$ ipython --no-banner

In [1]: import numpy as np

In [2]: np.set_printoptions(suppress=True, linewidth=100)

In [3]: E = np.array([[0.0, 1.6, 0.5, 0.7, -0.4],
   ...:     [-1.7, -0.7, -1.6, 0.9, 0.2],
   ...:     [0.3, 0.7, -1.6, -1.3, -1.6],
   ...:     [-0.9, 0.1, -1.3, 1.1, 0.1]])

In [4]: rng = np.random.default_rng(863)

In [5]: B = E + rng.integers(-2, 3, (4, 3)) @ rng.integers(-2, 3, (3, 5))

In [6]: B.round(2)
Out[6]: 
array([[ 2. , -1.4,  0.5,  1.7, -0.4],
       [-1.7, -2.7, -2.6,  1.9,  0.2],
       [-3.7,  4.7, -1.6, -3.3, -0.6],
       [-6.9,  7.1, -0.3, -2.9,  2.1]])

In [7]: np.round(np.linalg.svd(B - E, compute_uv=False), 2) + 0
Out[7]: array([12.6 ,  1.77,  1.  ,  0.  ])

In [8]: U, sigma, vt = np.linalg.svd(B, full_matrices=False)

In [9]: np.round(vt @ vt.T, 2) + 0
Out[9]: 
array([[1., 0., 0., 0.],
       [0., 1., 0., 0.],
       [0., 0., 1., 0.],
       [0., 0., 0., 1.]])

In [10]: sigma.round(2)
Out[10]: array([12.82,  4.38,  2.46,  0.82])

In [11]: np.round(U.T @ U, 2) + 0
Out[11]: 
array([[1., 0., 0., 0.],
       [0., 1., 0., 0.],
       [0., 0., 1., 0.],
       [0., 0., 0., 1.]])

In [12]: np.round(np.linalg.norm(E, 1), 2), round(np.linalg.norm(E, np.inf), 2)
Out[12]: (np.float64(5.0), np.float64(5.5))

In [13]: np.round(np.linalg.norm(E[3], 1), 2), round(np.linalg.norm(E[3], np.inf), 2)
Out[13]: (np.float64(3.5), np.float64(1.3))

In [14]: round(np.linalg.norm(E) ** 2 / np.linalg.norm(E, 2) ** 2, 2)
Out[14]: np.float64(2.09)

In [15]: np.linalg.norm(E, axis=1).argmax()
Out[15]: np.int64(2)

In [16]: np.round(np.linalg.norm(E, axis=1), 2)
Out[16]: array([1.86, 2.61, 2.72, 1.93])

In [17]: u = np.array([2, -3])

In [18]: np.round(np.cross(E[1, :3], E[0, :3]), 2)
Out[18]: array([ 2.21,  0.85, -2.72])

In [19]: np.polyval(u, E[1])
Out[19]: array([-6.4, -4.4, -6.2, -1.2, -2.6])

In [20]: W1 = np.array([[3, -1, 0, 1, 2, 3],
    ...:     [0, 3, -1, 3, 1, -3],
    ...:     [-1, 3, 0, 0, -1, 3],
    ...:     [1, 3, -3, 1, 3, -2],
    ...:     [0, 0, 0, 1, 2, -3]])

In [21]: coef = np.array([5, -4, -3, -4, -5, -2])

In [22]: act = np.maximum(E @ W1 + coef, 0)

In [23]: act.round(2)
Out[23]: 
array([[5.2, 4.4, 0. , 1.1, 0. , 0. ],
       [2.4, 0. , 0. , 0. , 0. , 0. ],
       [6.2, 0. , 0.2, 0. , 0. , 0. ],
       [4.7, 0. , 0. , 0. , 0. , 0. ]])

In [24]: np.linalg.matrix_rank(act)
Out[24]: np.int64(3)

In [25]: C = np.array([[-2, -1, -2],
    ...:     [-1, -2, -1],
    ...:     [-1, 2, 0],
    ...:     [-2, 1, 1],
    ...:     [2, -2, 2],
    ...:     [0, 1, -2]])

In [26]: (act @ C).round(6).argmax(axis=1)
Out[26]: array([1, 1, 1, 1])

In [27]: W1 @ C
Out[27]: 
array([[ -3,  -1,  -6],
       [ -6, -10,   8],
       [ -3,   0,  -9],
       [  2, -20,   6],
       [  2,  -6,  11]])

In [28]: J = np.load("block3.npy")

In [29]: J
Out[29]: 
array([[-2.  , -0.02,  1.02],
       [-2.07,  0.13,  0.94],
       [-2.07, -0.1 ,  0.97],
       [-2.01,  0.02,  1.  ],
       [-0.99, -0.95, -1.06],
       [-1.02, -1.  , -1.04],
       [-1.04, -1.01, -1.  ],
       [-0.98, -1.03, -1.03],
       [-1.94,  0.08, -0.94],
       [-2.05, -0.03, -0.93],
       [-2.09,  0.03, -0.98],
       [-2.01,  0.04, -0.96]])

In [30]: C = J[[7, 3]].astype(float)

In [31]: for _ in range(6):
    ...:     idx = np.linalg.norm(J[:, None] - C, axis=-1).argmin(axis=1)
    ...:     C = np.array([J[idx == j].mean(axis=0) for j in range(2)])
    ...: 

In [32]: idx
Out[32]: array([1, 1, 1, 1, 0, 0, 0, 0, 0, 0, 0, 0])

In [33]: np.round(C[1] - C[0], 2)
Out[33]: array([-0.52,  0.49,  1.98])

In [34]: np.abs(C[1] - C[0]).argmax()
Out[34]: np.int64(2)

In [35]: C.round(2)
Out[35]: 
array([[-1.52, -0.48, -0.99],
       [-2.04,  0.01,  0.98]])

In [36]: B = np.c_[J[:, :1] @ np.array([[0]]), np.array([2, 0, -2, -2, 2, -1, 1, -1, -1, 2, 2, -2])]

In [37]: B
Out[37]: 
array([[ 0.,  2.],
       [ 0.,  0.],
       [ 0., -2.],
       [ 0., -2.],
       [ 0.,  2.],
       [ 0., -1.],
       [ 0.,  1.],
       [ 0., -1.],
       [ 0., -1.],
       [ 0.,  2.],
       [ 0.,  2.],
       [ 0., -2.]])

In [38]: np.round(np.linalg.norm(B - J @ np.linalg.lstsq(J, B)[0], axis=0), 2)
Out[38]: array([0.  , 5.53])

In [39]: np.linalg.matrix_rank(B)
Out[39]: np.int64(1)

In [40]: np.round(np.linalg.lstsq(J, B[:, 0])[0], 2)
Out[40]: array([0., 0., 0.])

In [41]: np.round(np.linalg.norm(np.linalg.qr(J)[0].T @ B, axis=0) ** 2 / ((B ** 2).sum(axis=0) + 1e-12), 2)
Out[41]: array([0.  , 0.05])

In [42]: idx = J[:, 1] > np.median(J[:, 1])

In [43]: u = J[idx].mean(axis=0) - J[~idx].mean(axis=0)

In [44]: ((J - J.mean(axis=0)) @ u > 0).astype(int)
Out[44]: array([1, 1, 1, 1, 0, 0, 0, 0, 1, 1, 1, 1])

In [45]: idx.astype(int)
Out[45]: array([1, 1, 0, 1, 0, 0, 0, 0, 1, 0, 1, 1])

In [46]: u, v = J[7], J[6]

In [47]: round(float(u @ u), 2)
Out[47]: 3.08

In [48]: np.round(u @ v, 2)
Out[48]: np.float64(3.09)

In [49]: pr = (u @ v) / (u @ u) * u

In [50]: np.round(v - pr, 2)
Out[50]: array([-0.06,  0.02,  0.03])

In [51]: np.round(np.outer(u, v), 2)
Out[51]: 
array([[1.02, 0.99, 0.98],
       [1.07, 1.04, 1.03],
       [1.07, 1.04, 1.03]])

In [52]: np.round(np.linalg.norm(u + v) ** 2 + np.linalg.norm(u - v) ** 2, 2)
Out[52]: np.float64(12.37)

In [53]: round(float((v - pr) @ u), 2)
Out[53]: 0.0

In [54]: t3 = np.stack([E, 5 * E, E[::-1]])

In [55]: np.round(np.linalg.norm(t3, axis=(1, 2)), 2)
Out[55]: array([ 4.62, 23.11,  4.62])

In [56]: np.round(np.einsum("bij,cij->bc", t3, t3), 2)
Out[56]: 
array([[ 21.37, 106.85,   0.62],
       [106.85, 534.25,   3.1 ],
       [  0.62,   3.1 ,  21.37]])

In [57]: np.linalg.matrix_rank(t3)
Out[57]: array([4, 4, 4])

In [58]: (t3 @ E.T).shape
Out[58]: (3, 4, 4)

In [59]: W0 = np.array([[6.0, 0.0, 5.0, 5.0],
    ...:     [0.0, 6.0, 0.0, 0.0],
    ...:     [5.0, 0.0, 6.0, 5.0],
    ...:     [5.0, 0.0, 5.0, 6.0]])

In [60]: L = np.linalg.cholesky(W0)

In [61]: L.round(2)
Out[61]: 
array([[2.45, 0.  , 0.  , 0.  ],
       [0.  , 2.45, 0.  , 0.  ],
       [2.04, 0.  , 1.35, 0.  ],
       [2.04, 0.  , 0.62, 1.21]])

In [62]: np.round(np.diag(L) ** 2, 2)
Out[62]: array([6.  , 6.  , 1.83, 1.45])

In [63]: np.round(W0 / np.sqrt(np.outer(np.diag(W0), np.diag(W0))), 2)
Out[63]: 
array([[1.  , 0.  , 0.83, 0.83],
       [0.  , 1.  , 0.  , 0.  ],
       [0.83, 0.  , 1.  , 0.83],
       [0.83, 0.  , 0.83, 1.  ]])

In [64]: np.round(np.prod(np.diag(L)) ** 2, 2), round(np.linalg.det(W0), 2)
Out[64]: (np.float64(96.0), np.float64(96.0))

In [65]: U, sigma, vt = np.linalg.svd(W0, full_matrices=False)

In [66]: np.round(np.abs(vt[0]), 2)
Out[66]: array([0.58, 0.  , 0.58, 0.58])

In [67]: np.round(U.T @ U, 2) + 0
Out[67]: 
array([[1., 0., 0., 0.],
       [0., 1., 0., 0.],
       [0., 0., 1., 0.],
       [0., 0., 0., 1.]])

In [68]: np.round(np.sqrt((sigma ** 2).sum()), 2), np.round(np.linalg.norm(W0), 2)
Out[68]: (np.float64(17.15), np.float64(17.15))

In [69]: sigma.round(2)
Out[69]: array([16.,  6.,  1.,  1.])

In [70]: U.shape, sigma.shape, vt.shape
Out[70]: ((4, 4), (4,), (4, 4))

In [71]: np.allclose(U * sigma @ vt, W0)
Out[71]: True

In [72]: vals, evecs = np.linalg.eigh(W0)

In [73]: vals.round(2)
Out[73]: array([ 1.,  1.,  6., 16.])

In [74]: np.round(np.abs(evecs[:, -1]), 2) + 0
Out[74]: array([0.58, 0.  , 0.58, 0.58])

In [75]: np.round(np.linalg.eigvalsh(W0 @ W0), 2)
Out[75]: array([  1.,   1.,  36., 256.])

In [76]: np.abs(evecs[:, -1]).round(6).argmax()
Out[76]: np.int64(0)

In [77]: np.round(np.linalg.svd(W0, compute_uv=False), 2)
Out[77]: array([16.,  6.,  1.,  1.])

In [78]: np.round(evecs.T @ evecs, 2) + 0
Out[78]: 
array([[1., 0., 0., 0.],
       [0., 1., 0., 0.],
       [0., 0., 1., 0.],
       [0., 0., 0., 1.]])

In [79]: np.round(evecs @ np.diag(vals) @ evecs.T, 2) + 0
Out[79]: 
array([[6., 0., 5., 5.],
       [0., 6., 0., 0.],
       [5., 0., 6., 5.],
       [5., 0., 5., 6.]])

In [80]: np.unique(vals.round(6) + 0, return_counts=True)[1]
Out[80]: array([2, 1, 1])

In [81]: K = np.array([[-16.5, -6.08, -0.58, 9.51],
    ...:     [-5.67, -17.78, -5.62, -4.47],
    ...:     [4.45, -17.86, -2.02, -7.55],
    ...:     [2.79, 9.46, -9.14, 14.8],
    ...:     [8.08, -14.24, -11.34, -1.8],
    ...:     [3.78, -1.39, -4.0, -19.18],
    ...:     [7.93, 0.82, -17.12, -6.57],
    ...:     [-0.85, -18.36, -4.21, -6.67],
    ...:     [4.17, 0.97, 13.05, -14.54],
    ...:     [4.41, 3.19, 18.88, 3.73],
    ...:     [16.56, 2.1, -5.94, 9.27],
    ...:     [3.8, -9.87, 5.5, 16.06],
    ...:     [-1.97, -10.56, -13.8, 9.71],
    ...:     [-2.29, 0.38, -16.2, 11.5]])

In [82]: W1 = np.array([[-2, 1], [2, 2], [-2, -2], [2, -1]])

In [83]: coef = np.array([5, -5])

In [84]: act = np.maximum(K @ W1 + coef, 0)

In [85]: (act > 0).astype(int)
Out[85]: 
array([[1, 0],
       [0, 0],
       [0, 0],
       [1, 1],
       [0, 0],
       [0, 1],
       [1, 1],
       [0, 0],
       [0, 0],
       [0, 0],
       [1, 1],
       [0, 0],
       [1, 0],
       [1, 1]])

In [86]: act.round(2)
Out[86]: 
array([[46.02,  0.  ],
       [ 0.  ,  0.  ],
       [ 0.  ,  0.  ],
       [66.22, 20.19],
       [ 0.  ,  0.  ],
       [ 0.  , 23.18],
       [11.88, 45.38],
       [ 0.  ,  0.  ],
       [ 0.  ,  0.  ],
       [ 0.  ,  0.  ],
       [ 6.5 , 18.37],
       [ 0.  ,  0.  ],
       [34.84,  0.  ],
       [65.74, 14.37]])

In [87]: np.round((act > 0).mean(axis=0), 2)
Out[87]: array([0.43, 0.36])

In [88]: np.linalg.matrix_rank(act)
Out[88]: np.int64(2)

In [89]: C = np.array([[2, 0, 1], [0, 3, 3]])

In [90]: W1 @ C
Out[90]: 
array([[-4,  3,  1],
       [ 4,  6,  8],
       [-4, -6, -8],
       [ 4, -3, -1]])
